% python3 -q
>>> import numpy as np
>>> np.set_printoptions(precision=3, suppress=True, linewidth=140, legacy="1.25")
>>> A = np.load("mat.npy")
>>> A
array([[ 1, -1,  1, -1],
       [ 1,  0,  0,  0],
       [ 1,  1,  1,  1]])
>>> A2 = np.array([[3, 3, 0], [0, 0, 0], [3, 1, 1], [3, 3, 0]])
>>> np.vstack([A, A2.T]).shape
(6, 4)
>>> A @ A2
array([[3, 1, 1],
       [3, 3, 0],
       [9, 7, 1]])
>>> np.einsum("ik,kj->ij", A, A2)
array([[3, 1, 1],
       [3, 3, 0],
       [9, 7, 1]])
>>> np.linalg.matrix_rank(np.vstack([A, A2.T]))
4
>>> np.einsum("ij->j", A)
array([3, 0, 2, 0])
>>> Uu, s, vt = np.linalg.svd(A, full_matrices=False)
>>> np.allclose(Uu * s @ vt, A)
True
>>> s / s[0]
array([1.   , 0.936, 0.31 ])
>>> np.cumsum(s ** 2) / np.sum(s ** 2)
array([0.507, 0.951, 1.   ])
>>> np.round(vt @ vt.T, 3) + 0
array([[1., 0., 0.],
       [0., 1., 0.],
       [0., 0., 1.]])
>>> A2 = A / np.sqrt((A ** 2).mean(axis=1, keepdims=True))
>>> np.linalg.matrix_rank(A2) == np.linalg.matrix_rank(A)
True
>>> A - A.mean(axis=1, keepdims=True)
array([[ 1.  , -1.  ,  1.  , -1.  ],
       [ 0.75, -0.25, -0.25, -0.25],
       [ 0.  ,  0.  ,  0.  ,  0.  ]])
>>> def softmax(z):
...     e = np.exp(z - z.max(axis=-1, keepdims=True))
...     return e / e.sum(axis=-1, keepdims=True)
... 
>>> softmax(A[0] + -3)
array([0.44, 0.06, 0.44, 0.06])
>>> np.round(softmax(10 * A[0]), 3) + 0
array([0.5, 0. , 0.5, 0. ])
>>> softmax(A).sum(axis=1)
array([1., 1., 1.])
>>> att = A @ A.T / np.sqrt(4)
>>> softmax(att)[0] @ A
array([ 1.   , -0.637,  0.836, -0.637])
>>> softmax(att).round(6).argmax(axis=1)
array([0, 0, 2])
>>> softmax(att + np.triu(np.full(att.shape, -np.inf), 1))
array([[1.   , 0.   , 0.   ],
       [0.5  , 0.5  , 0.   ],
       [0.1  , 0.164, 0.736]])
>>> J = np.loadtxt("test0.csv", delimiter=",")
>>> J
array([[-0.515, -1.144,  2.593,  1.451, -3.205, -1.209,  1.693],
       [-4.098,  0.841, -1.716, -0.88 , -1.895, -0.377,  0.221],
       [ 1.771, -2.991, -0.04 ,  2.702, -1.974,  1.089, -0.727],
       [-2.761, -0.801, -0.446,  2.12 ,  1.579, -0.564, -3.038],
       [-1.658, -0.306, -1.876,  0.371, -1.909,  1.331, -3.617],
       [ 1.498, -2.406, -1.26 ,  0.501, -1.158, -2.852,  2.378],
       [ 0.068,  0.445,  2.609,  3.065, -1.442, -0.768,  2.434],
       [ 1.3  ,  2.366, -3.392,  0.527, -1.082,  0.984,  1.946],
       [ 1.253,  1.338, -0.519,  2.254,  0.541, -2.681,  2.969],
       [-0.33 , -1.921, -3.893,  1.599,  0.227, -0.345, -1.822],
       [ 0.209, -0.954, -0.823, -3.461, -0.741,  3.234,  0.614],
       [ 1.023,  0.29 ,  2.899,  2.859, -1.679, -1.284, -1.681],
       [ 0.62 ,  3.825,  0.996,  1.342,  1.092, -2.261, -0.939],
       [-3.297,  0.327,  2.543,  2.398, -0.636, -1.133, -0.341],
       [-1.624, -1.924, -2.38 ,  2.523, -1.962, -1.644,  0.278],
       [ 0.112,  0.107,  1.782, -0.877, -0.703, -1.041,  4.411],
       [ 1.252, -0.986, -1.315, -3.516,  2.311, -0.774, -1.558],
       [-2.456, -1.816,  2.585, -2.148, -1.733, -1.108, -0.379],
       [-1.903, -2.534, -0.117, -1.684, -1.698,  2.998,  0.485],
       [ 0.478, -2.672,  2.218,  1.351, -0.318, -3.179, -0.825],
       [-0.43 ,  1.701,  1.328,  2.435, -1.521,  0.137,  3.449],
       [ 3.004,  1.928, -0.849,  0.659, -0.35 , -1.656,  2.87 ],
       [ 2.373, -2.614,  0.707, -1.226, -2.839,  1.217, -0.995],
       [-2.089, -0.761, -2.686, -0.546, -2.604,  2.122,  1.123],
       [ 1.481, -0.095,  3.594, -1.82 ,  1.848,  1.719,  0.45 ],
       [ 1.393,  1.326, -0.349, -3.099,  0.234,  2.435, -2.364],
       [-1.692,  1.947,  2.248,  1.189,  0.058, -0.994, -3.299],
       [ 1.122, -2.755, -3.033, -2.15 ,  0.097, -0.794, -1.301]])
>>> proj = J @ np.linalg.solve(J.T @ J, J.T)
>>> np.round(np.linalg.eigvalsh(proj), 3) + 0
array([0., 0., 0., 0., 0., 0., 0., 0., 0., 0., 0., 0., 0., 0., 0., 0., 0., 0., 0., 0., 0., 1., 1., 1., 1., 1., 1., 1.])
>>> np.linalg.matrix_rank(np.eye(28) - proj)
21
>>> np.trace(proj)
7.0
>>> proj @ J[:, 0]
array([-0.515, -4.098,  1.771, -2.761, -1.658,  1.498,  0.068,  1.3  ,  1.253, -0.33 ,  0.209,  1.023,  0.62 , -3.297, -1.624,  0.112,
        1.252, -2.456, -1.903,  0.478, -0.43 ,  3.004,  2.373, -2.089,  1.481,  1.393, -1.692,  1.122])
>>> np.allclose(proj @ proj, proj)
True
